$ ipython --no-banner

In [1]: import numpy as np

In [2]: from numpy import linalg as LA

In [3]: np.set_printoptions(suppress=True, linewidth=200)

In [4]: def rd(a):
   ...:     return np.round(a, 3) + 0
   ...: 

In [5]: feats = np.array([[5.0, 0.0, 0.0, 4.0, 0.0],
   ...:     [0.0, 5.0, 4.0, 0.0, 4.0],
   ...:     [0.0, 4.0, 5.0, 0.0, 4.0],
   ...:     [4.0, 0.0, 0.0, 5.0, 0.0],
   ...:     [0.0, 4.0, 4.0, 0.0, 5.0]])

In [6]: feats @ feats
Out[6]: 
array([[41.,  0.,  0., 40.,  0.],
       [ 0., 57., 56.,  0., 56.],
       [ 0., 56., 57.,  0., 56.],
       [40.,  0.,  0., 41.,  0.],
       [ 0., 56., 56.,  0., 57.]])

In [7]: np.allclose(feats, feats.T)
Out[7]: True

In [8]: (feats + feats.T) / 2
Out[8]: 
array([[5., 0., 0., 4., 0.],
       [0., 5., 4., 0., 4.],
       [0., 4., 5., 0., 4.],
       [4., 0., 0., 5., 0.],
       [0., 4., 4., 0., 5.]])

In [9]: rd(LA.matrix_power(feats, 4))
Out[9]: 
array([[3281.,    0.,    0., 3280.,    0.],
       [   0., 9521., 9520.,    0., 9520.],
       [   0., 9520., 9521.,    0., 9520.],
       [3280.,    0.,    0., 3281.,    0.],
       [   0., 9520., 9520.,    0., 9521.]])

In [10]: rd(np.abs(LA.eigvals(feats)).max())
Out[10]: np.float64(13.0)

In [11]: rd(np.sort(np.abs(LA.eigvals(feats))))
Out[11]: array([ 1.,  1.,  1.,  9., 13.])

In [12]: rng = np.random.default_rng(4682)

In [13]: labels = rng.permutation(5)

In [14]: A2 = feats[:, labels] * rng.choice([-1, 1], 5)

In [15]: A2
Out[15]: 
array([[ 0.,  4., -0., -5.,  0.],
       [ 4.,  0., -5., -0.,  4.],
       [ 5.,  0., -4., -0.,  4.],
       [ 0.,  5., -0., -4.,  0.],
       [ 4.,  0., -4., -0.,  5.]])

In [16]: left, _, vt = LA.svd(feats.T @ A2)

In [17]: rd(LA.lstsq(feats, A2)[0])
Out[17]: 
array([[ 0.,  0.,  0., -1.,  0.],
       [ 0.,  0., -1.,  0.,  0.],
       [ 1.,  0.,  0.,  0.,  0.],
       [ 0.,  1.,  0.,  0.,  0.],
       [ 0.,  0.,  0.,  0.,  1.]])

In [18]: rd(left @ vt)
Out[18]: 
array([[ 0.,  0.,  0., -1.,  0.],
       [ 0.,  0., -1.,  0.,  0.],
       [ 1.,  0.,  0.,  0.,  0.],
       [ 0.,  1.,  0.,  0.,  0.],
       [ 0.,  0.,  0.,  0.,  1.]])

In [19]: q = feats.astype(float).copy()

In [20]: for j in range(5):
    ...:     q[:, j] -= q[:, :j] @ (q[:, :j].T @ q[:, j])
    ...:     q[:, j] /= LA.norm(q[:, j])
    ...: 

In [21]: rd(q)
Out[21]: 
array([[ 0.781,  0.   ,  0.   , -0.625,  0.   ],
       [ 0.   ,  0.662, -0.648,  0.   , -0.376],
       [ 0.   ,  0.53 ,  0.76 ,  0.   , -0.376],
       [ 0.625,  0.   ,  0.   ,  0.781,  0.   ],
       [ 0.   ,  0.53 ,  0.05 ,  0.   ,  0.847]])

In [22]: rd(q.T @ q)
Out[22]: 
array([[1., 0., 0., 0., 0.],
       [0., 1., 0., 0., 0.],
       [0., 0., 1., 0., 0.],
       [0., 0., 0., 1., 0.],
       [0., 0., 0., 0., 1.]])

In [23]: rd(q.T @ feats)
Out[23]: 
array([[6.403, 0.   , 0.   , 6.247, 0.   ],
       [0.   , 7.55 , 7.417, 0.   , 7.417],
       [0.   , 0.   , 1.408, 0.   , 0.698],
       [0.   , 0.   , 0.   , 1.406, 0.   ],
       [0.   , 0.   , 0.   , 0.   , 1.223]])

In [24]: T = np.stack([feats, 2 * feats, feats[::-1]])

In [25]: LA.matrix_rank(T)
Out[25]: array([5, 5, 5])

In [26]: T.shape
Out[26]: (3, 5, 5)

In [27]: u = np.array([9, 9, 1])

In [28]: np.cross(feats[2, :3], feats[1, :3])
Out[28]: array([-9.,  0.,  0.])

In [29]: np.correlate(feats[2], feats[1], "full")
Out[29]: array([ 0., 16., 20., 16., 56., 25., 16., 20.,  0.])

In [30]: np.convolve(feats[2], u)
Out[30]: array([ 0., 36., 81., 49., 41., 36.,  4.])

In [31]: np.polyval(u, feats[2])
Out[31]: array([  1., 181., 271.,   1., 181.])

In [32]: E = np.load("m.npy")

In [33]: E
Out[33]: 
array([[9., 1., 3., 0., 1.],
       [0., 1., 8., 9., 7.],
       [0., 7., 6., 5., 3.],
       [0., 4., 7., 0., 5.],
       [0., 0., 7., 2., 6.]])

In [34]: theta = np.radians(36)

In [35]: Rm = np.eye(5)

In [36]: Rm[0, 0] = Rm[4, 4] = np.cos(theta)

In [37]: Rm[0, 4], Rm[4, 0] = -np.sin(theta), np.sin(theta)

In [38]: rd(Rm)
Out[38]: 
array([[ 0.809,  0.   ,  0.   ,  0.   , -0.588],
       [ 0.   ,  1.   ,  0.   ,  0.   ,  0.   ],
       [ 0.   ,  0.   ,  1.   ,  0.   ,  0.   ],
       [ 0.   ,  0.   ,  0.   ,  1.   ,  0.   ],
       [ 0.588,  0.   ,  0.   ,  0.   ,  0.809]])

In [39]: A2 = E @ Rm.T

In [40]: rd(np.abs(A2 - E).max(axis=0))
Out[40]: array([4.114, 0.   , 0.   , 0.   , 5.099])

In [41]: np.allclose(E @ E.T, A2 @ A2.T)
Out[41]: True

In [42]: A2 = np.array([[0, 0], [-1, 0], [2, -1], [-2, -3], [0, -3]])

In [43]: rd(np.einsum("ik,kj->ij", Rm, A2))
Out[43]: 
array([[ 0.   ,  1.763],
       [-1.   ,  0.   ],
       [ 2.   , -1.   ],
       [-2.   , -3.   ],
       [ 0.   , -2.427]])

In [44]: LA.matrix_rank(np.vstack([Rm, A2.T]))
Out[44]: np.int64(5)

In [45]: M = np.load("a.npy")

In [46]: M
Out[46]: 
array([[ 1,  2,  3,  2],
       [ 1,  0,  0,  3],
       [ 3,  3,  3,  2],
       [ 3,  0,  3,  3],
       [ 6,  2,  3, 17]])

In [47]: # row 4 is much longer than the rest

In [48]: A2 = M / LA.norm(M, axis=1, keepdims=True)

In [49]: gram = A2 @ A2.T

In [50]: (np.abs(gram) > 0.9).astype(int)
Out[50]: 
array([[1, 0, 1, 0, 0],
       [0, 1, 0, 0, 1],
       [1, 0, 1, 0, 0],
       [0, 0, 0, 1, 0],
       [0, 1, 0, 0, 1]])

In [51]: rd(gram[1])
Out[51]: array([0.522, 1.   , 0.511, 0.73 , 0.98 ])

In [52]: def softmax(z):
    ...:     e = np.exp(z - z.max(axis=-1, keepdims=True))
    ...:     return e / e.sum(axis=-1, keepdims=True)
    ...: 

In [53]: rd(softmax(M[0]))
Out[53]: array([0.072, 0.197, 0.534, 0.197])

In [54]: att = M @ M.T / np.sqrt(4)

In [55]: rd(softmax(att)[0] @ M)
Out[55]: array([ 6.,  2.,  3., 17.])

In [56]: softmax(att).round(6).argmax(axis=1)
Out[56]: array([4, 4, 4, 4, 4])

In [57]: P = M @ LA.solve(M.T @ M, M.T)

In [58]: rd((np.eye(5) - P) @ M)
Out[58]: 
array([[0., 0., 0., 0.],
       [0., 0., 0., 0.],
       [0., 0., 0., 0.],
       [0., 0., 0., 0.],
       [0., 0., 0., 0.]])

In [59]: rd(np.diag(P))
Out[59]: array([0.963, 0.074, 1.   , 1.   , 0.963])

In [60]: LA.matrix_rank(np.eye(5) - P)
Out[60]: np.int64(1)

In [61]: A = np.load("test18.npy")

In [62]: A
Out[62]: 
array([[-3.,  0.,  0.,  0.,  0.],
       [ 0., -3.,  0.,  0.,  0.],
       [ 0.,  0., -2.,  1.,  2.],
       [ 0.,  0.,  1., -2.,  2.],
       [ 0.,  0.,  2.,  2.,  1.]])

In [63]: w, V = LA.eigh(A)

In [64]: np.abs(V[:, -1]).round(6).argmax()
Out[64]: np.int64(4)

In [65]: rd(V.T @ A @ V)
Out[65]: 
array([[-3.,  0.,  0.,  0.,  0.],
       [ 0., -3.,  0.,  0.,  0.],
       [ 0.,  0., -3.,  0.,  0.],
       [ 0.,  0.,  0., -3.,  0.],
       [ 0.,  0.,  0.,  0.,  3.]])

In [66]: rd(w)
Out[66]: array([-3., -3., -3., -3.,  3.])

In [67]: rd(LA.eigvalsh(A + -1 * np.eye(5)))
Out[67]: array([-4., -4., -4., -4.,  2.])

In [68]: (w > 1e-8).sum(), (w < -1e-8).sum()
Out[68]: (np.int64(1), np.int64(4))

In [69]: np.unique(w.round(6) + 0, return_counts=True)[1]
Out[69]: array([4, 1])

In [70]: u, g = A[3], A[4]

In [71]: u @ u
Out[71]: np.float64(9.0)

In [72]: p = (u @ g) / (u @ u) * u

In [73]: np.outer(u, g)
Out[73]: 
array([[ 0.,  0.,  0.,  0.,  0.],
       [ 0.,  0.,  0.,  0.,  0.],
       [ 0.,  0.,  2.,  2.,  1.],
       [-0., -0., -4., -4., -2.],
       [ 0.,  0.,  4.,  4.,  2.]])

In [74]: rd(LA.norm(u + g) ** 2 + LA.norm(u - g) ** 2)
Out[74]: np.float64(36.0)

In [75]: LA.matrix_rank(np.outer(u, g))
Out[75]: np.int64(1)

In [76]: g - p
Out[76]: array([0., 0., 2., 2., 1.])

In [77]: p
Out[77]: array([ 0.,  0.,  0., -0.,  0.])

In [78]: w, V = LA.eigh(A)

In [79]: x0 = np.array([8, 0, 9, 8, -7])

In [80]: rd(V * np.maximum(w, 0) @ V.T)
Out[80]: 
array([[0. , 0. , 0. , 0. , 0. ],
       [0. , 0. , 0. , 0. , 0. ],
       [0. , 0. , 0.5, 0.5, 1. ],
       [0. , 0. , 0.5, 0.5, 1. ],
       [0. , 0. , 1. , 1. , 2. ]])

In [81]: rd(LA.eigvalsh(A[1:, 1:]))
Out[81]: array([-3., -3., -3.,  3.])

In [82]: (np.sign(V[:, -1].round(6)) == np.sign(V[0, -1].round(6))).astype(int)
Out[82]: array([1, 1, 0, 0, 0])

In [83]: x0 @ A @ x0
Out[83]: np.float64(-765.0)

In [84]: rd(LA.matrix_power(A, 3))
Out[84]: 
array([[-27.,   0.,   0.,   0.,   0.],
       [  0., -27.,   0.,   0.,   0.],
       [  0.,   0., -18.,   9.,  18.],
       [  0.,   0.,   9., -18.,  18.],
       [  0.,   0.,  18.,  18.,   9.]])

In [85]: np.allclose(A @ A.T, A.T @ A)
Out[85]: True

In [86]: np.trace(A)
Out[86]: np.float64(-9.0)

In [87]: np.allclose(A, A.T)
Out[87]: True

In [88]: rd(np.sort(np.abs(LA.eigvals(A))))
Out[88]: array([3., 3., 3., 3., 3.])

In [89]: theta = np.deg2rad(36)

In [90]: W0 = np.eye(3)

In [91]: W0[np.ix_([0, 1], [0, 1])] = [[np.cos(theta), -np.sin(theta)], [np.sin(theta), np.cos(theta)]]

In [92]: rd(W0)
Out[92]: 
array([[ 0.809, -0.588,  0.   ],
       [ 0.588,  0.809,  0.   ],
       [ 0.   ,  0.   ,  1.   ]])

In [93]: np.flatnonzero(LA.matrix_power((W0 != 0) + (W0.T != 0) + np.eye(3), 3)[2])
Out[93]: array([2])

In [94]: rd(np.sort(LA.eigvals(W0).real))
Out[94]: array([0.809, 0.809, 1.   ])

In [95]: rd(LA.det(W0))
Out[95]: np.float64(1.0)

In [96]: (LA.matrix_power((W0 != 0) + (W0.T != 0) + np.eye(3), 3) > 0).astype(int)
Out[96]: 
array([[1, 1, 0],
       [1, 1, 0],
       [0, 0, 1]])

In [97]: rd(W0 @ W0)
Out[97]: 
array([[ 0.309, -0.951,  0.   ],
       [ 0.951,  0.309,  0.   ],
       [ 0.   ,  0.   ,  1.   ]])

In [98]: (W0 != 0).astype(int)
Out[98]: 
array([[1, 1, 0],
       [1, 1, 0],
       [0, 0, 1]])

In [99]: rd(np.einsum("ii->", W0))
Out[99]: np.float64(2.618)

In [100]: rd(LA.det(W0.T))
Out[100]: np.float64(1.0)

In [101]: rd(np.poly(W0))
Out[101]: array([ 1.   , -2.618,  2.618, -1.   ])

In [102]: rd(np.einsum("ij,ji->", W0, W0))
Out[102]: np.float64(1.618)

In [103]: rd(LA.det(W0[::-1]))
Out[103]: np.float64(-1.0)

In [104]: F = np.loadtxt("w.csv", delimiter=",")

In [105]: F
Out[105]: 
array([[6., 0., 0.],
       [0., 0., 9.],
       [0., 7., 0.]])

In [106]: labels = rng.permutation(3)

In [107]: labels
Out[107]: array([2, 1, 0])

In [108]: A2 = F[labels][:, labels]

In [109]: np.diag(A2)
Out[109]: array([0., 0., 6.])

In [110]: rd(np.sort(np.abs(LA.eigvals(A2))))
Out[110]: array([6.   , 7.937, 7.937])

In [111]: rd(LA.eigvals(F).sum().real)
Out[111]: np.float64(6.0)

In [112]: np.einsum("ij,ji->", F, F)
Out[112]: np.float64(162.0)

In [113]: rd(LA.det(F[::-1]))
Out[113]: np.float64(378.0)

In [114]: A2 = F / np.sqrt((F ** 2).mean(axis=1, keepdims=True))

In [115]: rd(A2[1])
Out[115]: array([0.   , 0.   , 1.732])

In [116]: LA.matrix_rank(F - F.mean(axis=1, keepdims=True))
Out[116]: np.int64(2)

In [117]: rd(LA.norm(A2, axis=1))
Out[117]: array([1.732, 1.732, 1.732])

In [118]: LA.matrix_rank(A2) == LA.matrix_rank(F)
Out[118]: np.True_

In [119]: arr = np.load("dump.npy")

In [120]: arr
Out[120]: 
array([[-0.4  ,  0.1  ,  0.5  , -0.5  ],
       [ 0.8  ,  0.7  ,  0.6  ,  0.   ],
       [ 2.3  , -0.2  ,  0.2  , -0.7  ],
       [-1.727,  1.408,  1.404, -2.972],
       [-1.7  ,  1.4  ,  1.4  , -3.   ]])

In [121]: x0 = np.array([0, -3, 1, 1])

In [122]: np.sign((arr @ x0).round(6))
Out[122]: array([-1., -1.,  1., -1., -1.])

In [123]: rd(np.einsum("ij,j->i", arr, x0))
Out[123]: array([-0.3  , -1.5  ,  0.1  , -5.792, -5.8  ])

In [124]: arr @ np.eye(4)[0]
Out[124]: array([-0.4  ,  0.8  ,  2.3  , -1.727, -1.7  ])

In [125]: rd(arr @ (2 * x0))
Out[125]: array([ -0.6  ,  -3.   ,   0.2  , -11.584, -11.6  ])

In [126]: LA.norm(arr @ x0) <= LA.norm(arr, 2) * LA.norm(x0) + 1e-9
Out[126]: np.True_

In [127]: rd((arr * x0).sum(axis=1))
Out[127]: array([-0.3  , -1.5  ,  0.1  , -5.792, -5.8  ])

In [128]: left, sv, vt = LA.svd(arr, full_matrices=False)

In [129]: rd(sv)
Out[129]: array([5.695, 2.515, 0.87 , 0.296])

In [130]: np.allclose(left * sv @ vt, arr)
Out[130]: True

In [131]: rd(left.T @ left)
Out[131]: 
array([[1., 0., 0., 0.],
       [0., 1., 0., 0.],
       [0., 0., 1., 0.],
       [0., 0., 0., 1.]])

In [132]: rd(np.sqrt((sv ** 2).sum())), rd(LA.norm(arr))
Out[132]: (np.float64(6.293), np.float64(6.293))

In [133]: (sv > 1e-8).sum()
Out[133]: np.int64(4)

In [134]: rd(sv / sv[0])
Out[134]: array([1.   , 0.442, 0.153, 0.052])

In [135]: J = np.loadtxt("mat.csv", delimiter=",")

In [136]: J
Out[136]: 
array([[1., 2., 2., 1., 0.],
       [0., 0., 0., 0., 1.],
       [0., 0., 0., 2., 1.],
       [0., 0., 0., 1., 1.],
       [0., 0., 0., 0., 0.]])

In [137]: rk = LA.matrix_rank(J)

In [138]: rk
Out[138]: np.int64(3)

In [139]: null = LA.svd(J)[2][rk:].T

In [140]: rd(null @ null.T)
Out[140]: 
array([[ 0.889, -0.222, -0.222,  0.   ,  0.   ],
       [-0.222,  0.556, -0.444,  0.   ,  0.   ],
       [-0.222, -0.444,  0.556,  0.   ,  0.   ],
       [ 0.   ,  0.   ,  0.   ,  0.   ,  0.   ],
       [ 0.   ,  0.   ,  0.   ,  0.   ,  0.   ]])

In [141]: [int(LA.matrix_rank(J[:i])) for i in range(1, len(J) + 1)]
Out[141]: [1, 2, 3, 3, 3]

In [142]: rd(J @ null)
Out[142]: 
array([[0., 0.],
       [0., 0.],
       [0., 0.],
       [0., 0.],
       [0., 0.]])
